% ipython --no-banner

In [1]: import numpy as np

In [2]: from numpy import linalg as LA

In [3]: np.set_printoptions(suppress=True, linewidth=140)

In [4]: mat = np.load("dump.npy")

In [5]: mat.round(2)
Out[5]: 
array([[ 1.  ,  0.  ,  0.  ],
       [ 0.  ,  0.71,  0.71],
       [ 0.  , -0.71,  0.71]])

In [6]: rng = np.random.default_rng(289989)

In [7]: idx = rng.permutation(3)

In [8]: A2 = mat[:, idx] * rng.choice([-1, 1], 3)

In [9]: A2.round(2)
Out[9]: 
array([[ 1.  ,  0.  ,  0.  ],
       [ 0.  ,  0.71,  0.71],
       [ 0.  , -0.71,  0.71]])

In [10]: Uu, _, VT = LA.svd(mat.T @ A2)

In [11]: idx
Out[11]: array([0, 1, 2])

In [12]: np.round(LA.lstsq(mat, A2)[0], 2) + 0
Out[12]: 
array([[1., 0., 0.],
       [0., 1., 0.],
       [0., 0., 1.]])

In [13]: np.round(mat.T @ mat, 2) + 0
Out[13]: 
array([[1., 0., 0.],
       [0., 1., 0.],
       [0., 0., 1.]])

In [14]: mat[:, 0] @ mat[:, 2]
Out[14]: np.float64(0.0)

In [15]: x0 = np.array([3, 9, 3])

In [16]: np.round(LA.det(mat), 2)
Out[16]: np.float64(1.0)

In [17]: np.round(np.abs(LA.eigvals(mat)), 2)
Out[17]: array([1., 1., 1.])

In [18]: np.round(np.sort(np.abs(np.degrees(np.angle(LA.eigvals(mat))))), 2)
Out[18]: array([ 0., 45., 45.])

In [19]: 3 - LA.matrix_rank(mat - np.eye(3), tol=1e-8)
Out[19]: np.int64(1)

In [20]: [p for p in range(1, 25) if np.allclose(LA.matrix_power(mat, p), np.eye(3))]
Out[20]: [8, 16, 24]

In [21]: np.round(LA.inv(mat), 2)
Out[21]: 
array([[ 1.  ,  0.  ,  0.  ],
       [ 0.  ,  0.71, -0.71],
       [ 0.  ,  0.71,  0.71]])

In [22]: round(float(LA.det(2 * mat)), 2), round(float(LA.det(mat)), 2)
Out[22]: (8.0, 1.0)

In [23]: np.round(np.einsum("ii->", mat), 2)
Out[23]: np.float64(2.41)

In [24]: round(float(np.einsum("ij,ji->", mat, mat)), 2)
Out[24]: 1.0

In [25]: np.round(np.poly(mat), 2)
Out[25]: array([ 1.  , -2.41,  2.41, -1.  ])

In [26]: np.round(np.kron(np.eye(2, dtype=int), mat), 2)
Out[26]: 
array([[ 1.  ,  0.  ,  0.  ,  0.  ,  0.  ,  0.  ],
       [ 0.  ,  0.71,  0.71,  0.  ,  0.  ,  0.  ],
       [ 0.  , -0.71,  0.71,  0.  , -0.  ,  0.  ],
       [ 0.  ,  0.  ,  0.  ,  1.  ,  0.  ,  0.  ],
       [ 0.  ,  0.  ,  0.  ,  0.  ,  0.71,  0.71],
       [ 0.  , -0.  ,  0.  ,  0.  , -0.71,  0.71]])

In [27]: np.round(LA.det(mat[::-1]), 2)
Out[27]: np.float64(-1.0)

In [28]: round(float(LA.eigvals(mat).sum().real), 2)
Out[28]: 2.41

In [29]: np.round(LA.eigvals(mat), 2)
Out[29]: array([0.71+0.71j, 0.71-0.71j, 1.  +0.j  ])

In [30]: feats = np.array([[-1, 2, 2, -3], [0, 1, -3, -1], [0, 0, 3, 2], [0, 0, 0, -1]])

In [31]: u, r1 = feats[0], feats[1]

In [32]: u @ r1
Out[32]: np.int64(-1)

In [33]: p = (u @ r1) / (u @ u) * u

In [34]: np.round(LA.norm(u + r1) ** 2 + LA.norm(u - r1) ** 2, 2)
Out[34]: np.float64(58.0)

In [35]: np.outer(u, r1)
Out[35]: 
array([[ 0, -1,  3,  1],
       [ 0,  2, -6, -2],
       [ 0,  2, -6, -2],
       [ 0, -3,  9,  3]])

In [36]: idx = rng.permutation(4)

In [37]: idx
Out[37]: array([0, 1, 2, 3])

In [38]: A2 = feats[idx][:, idx]

In [39]: A2
Out[39]: 
array([[-1,  2,  2, -3],
       [ 0,  1, -3, -1],
       [ 0,  0,  3,  2],
       [ 0,  0,  0, -1]])

In [40]: np.round(np.sort(np.abs(LA.eigvals(A2))), 2)
Out[40]: array([1., 1., 1., 3.])

In [41]: round(float(LA.det(A2)), 2), round(LA.det(feats[idx]), 2)
Out[41]: (3.0, np.float64(3.0))

In [42]: q, V = LA.qr(feats[:, :2])[0], LA.qr(feats[:, 2:])[0]

In [43]: s = LA.svd(q.T @ V, compute_uv=False)

In [44]: np.round(np.degrees(np.arccos(s.clip(0, 1))), 2)
Out[44]: array([12.43, 51.05])

In [45]: round(LA.norm(q @ q.T - V @ V.T, 2), 2)
Out[45]: np.float64(0.78)

In [46]: (s > 0.9).sum()
Out[46]: np.int64(1)

In [47]: idx = rng.permutation(4)

In [48]: A2 = feats[:, idx] * rng.choice([-1, 1], 4)

In [49]: A2
Out[49]: 
array([[-2, -1, -3, -2],
       [ 3,  0, -1, -1],
       [-3,  0,  2,  0],
       [ 0,  0, -1,  0]])

In [50]: Uu, _, VT = LA.svd(feats.T @ A2)

In [51]: np.round(Uu @ VT, 2) + 0
Out[51]: 
array([[ 0.,  1.,  0.,  0.],
       [ 0.,  0.,  0., -1.],
       [-1.,  0.,  0.,  0.],
       [ 0.,  0.,  1.,  0.]])

In [52]: idx
Out[52]: array([2, 0, 3, 1])

In [53]: np.round(LA.lstsq(feats, A2)[0], 2) + 0
Out[53]: 
array([[ 0.,  1.,  0.,  0.],
       [ 0.,  0.,  0., -1.],
       [-1.,  0.,  0.,  0.],
       [ 0.,  0.,  1.,  0.]])

In [54]: Uu, s, VT = LA.svd(feats, full_matrices=False)

In [55]: np.round(Uu.T @ feats @ VT.T, 2) + 0
Out[55]: 
array([[4.83, 0.  , 0.  , 0.  ],
       [0.  , 4.31, 0.  , 0.  ],
       [0.  , 0.  , 1.08, 0.  ],
       [0.  , 0.  , 0.  , 0.13]])

In [56]: np.round(s / s[0], 2)
Out[56]: array([1.  , 0.89, 0.22, 0.03])

In [57]: np.round(Uu.T @ Uu, 2) + 0
Out[57]: 
array([[1., 0., 0., 0.],
       [0., 1., 0., 0.],
       [0., 0., 1., 0.],
       [0., 0., 0., 1.]])

In [58]: F = np.array([[9, 3, 7, 3], [2, 2, 6, 2], [6, 2, 5, 0]])

In [59]: F[-1] = F[0] + 4 * F[1]

In [60]: F
Out[60]: 
array([[ 9,  3,  7,  3],
       [ 2,  2,  6,  2],
       [17, 11, 31, 11]])

In [61]: u, r1 = F[0], F[2]

In [62]: u @ u
Out[62]: np.int64(148)

In [63]: u @ r1
Out[63]: np.int64(436)

In [64]: p = (u @ r1) / (u @ u) * u

In [65]: np.outer(u, r1)
Out[65]: 
array([[153,  99, 279,  99],
       [ 51,  33,  93,  33],
       [119,  77, 217,  77],
       [ 51,  33,  93,  33]])

In [66]: np.round(LA.norm(u + r1) ** 2 + LA.norm(u - r1) ** 2, 2)
Out[66]: np.float64(3280.0)

In [67]: Uu, s, VT = LA.svd(F)

In [68]: V = VT[:(s > 1e-8).sum()]

In [69]: x0 = F[1] + -3 * F[0] + rng.integers(2) * np.eye(4)[2]

In [70]: x0
Out[70]: array([-25.,  -7., -15.,  -7.])

In [71]: np.allclose(V.T @ V @ x0, x0)
Out[71]: True

In [72]: LA.matrix_rank(np.vstack([F, x0]))
Out[72]: np.int64(2)

In [73]: round(float(LA.norm(x0 - V.T @ V @ x0)), 2)
Out[73]: 0.0

In [74]: np.round(np.diag(V.T @ V), 2)
Out[74]: array([0.98, 0.08, 0.85, 0.08])

In [75]: Uu, s, VT = LA.svd(F)

In [76]: np.argmax(s[:-1] / (s[1:] + 1e-6)) + 1
Out[76]: np.int64(2)

In [77]: s.round(2) + 0
Out[77]: array([40.83,  4.55,  0.  ])

In [78]: A2 = Uu[:, :2] @ np.diag(s[:2]) @ VT[:2]

In [79]: LA.matrix_rank(F, rtol=0.05)
Out[79]: np.int64(2)

In [80]: np.round(LA.norm(F - A2, 2), 2), np.round(s[2], 2)
Out[80]: (np.float64(0.0), np.float64(0.0))

In [81]: def softmax(z):
    ...:     e = np.exp(z - z.max(axis=-1, keepdims=True))
    ...:     return e / e.sum(axis=-1, keepdims=True)
    ...: 

In [82]: np.round(softmax(10 * mat[0]), 2) + 0
Out[82]: array([1., 0., 0.])

In [83]: scores = mat @ mat.T / np.sqrt(3)

In [84]: np.round(softmax(scores)[0] @ mat, 2) + 0
Out[84]: array([0.47, 0.  , 0.37])

In [85]: np.round(softmax(scores), 2)
Out[85]: 
array([[0.47, 0.26, 0.26],
       [0.26, 0.47, 0.26],
       [0.26, 0.26, 0.47]])

In [86]: softmax(scores).round(6).argmax(axis=1)
Out[86]: array([0, 1, 2])

In [87]: x0 = np.array([0, 0, 0, 0])

In [88]: (F * x0).sum(axis=1)
Out[88]: array([0, 0, 0])

In [89]: F @ (2 * x0)
Out[89]: array([0, 0, 0])

In [90]: F @ x0
Out[90]: array([0, 0, 0])

In [91]: idx = rng.integers(0, 3, 4)

In [92]: arr = np.array([[9, 4, 3, 9], [2, 9, 9, 5], [0, 6, 2, 5], [6, 2, 6, 1]]) * (idx[:, None] == idx)

In [93]: arr
Out[93]: 
array([[9, 0, 3, 9],
       [0, 9, 0, 0],
       [0, 0, 2, 5],
       [6, 0, 6, 1]])

In [94]: arr @ arr
Out[94]: 
array([[135,   0,  87, 105],
       [  0,  81,   0,   0],
       [ 30,   0,  34,  15],
       [ 60,   0,  36,  85]])

In [95]: np.trace(arr)
Out[95]: np.int64(21)

In [96]: round(float(np.abs(LA.eigvals(arr)).max()), 2)
Out[96]: 14.51

In [97]: P = np.triu(np.array([[0, 0, 1, 1], [1, 2, 0, 2], [2, 0, 2, 2], [0, 2, 1, 0]]), 1) + np.eye(4)

In [98]: A2 = P @ arr @ LA.inv(P)

In [99]: LA.matrix_rank(A2)
Out[99]: np.int64(4)

In [100]: A2
Out[100]: 
array([[ 15.,   0.,  -4.,   8.],
       [ 12.,   9.,   0., -28.],
       [ 12.,   0.,   2.,  -9.],
       [  6.,   0.,   0.,  -5.]])

In [101]: np.round(np.poly(A2), 2)
Out[101]: array([    1.,   -21.,    53.,   765., -2430.])

In [102]: np.trace(A2), np.trace(arr)
Out[102]: (np.float64(21.0), np.int64(21))
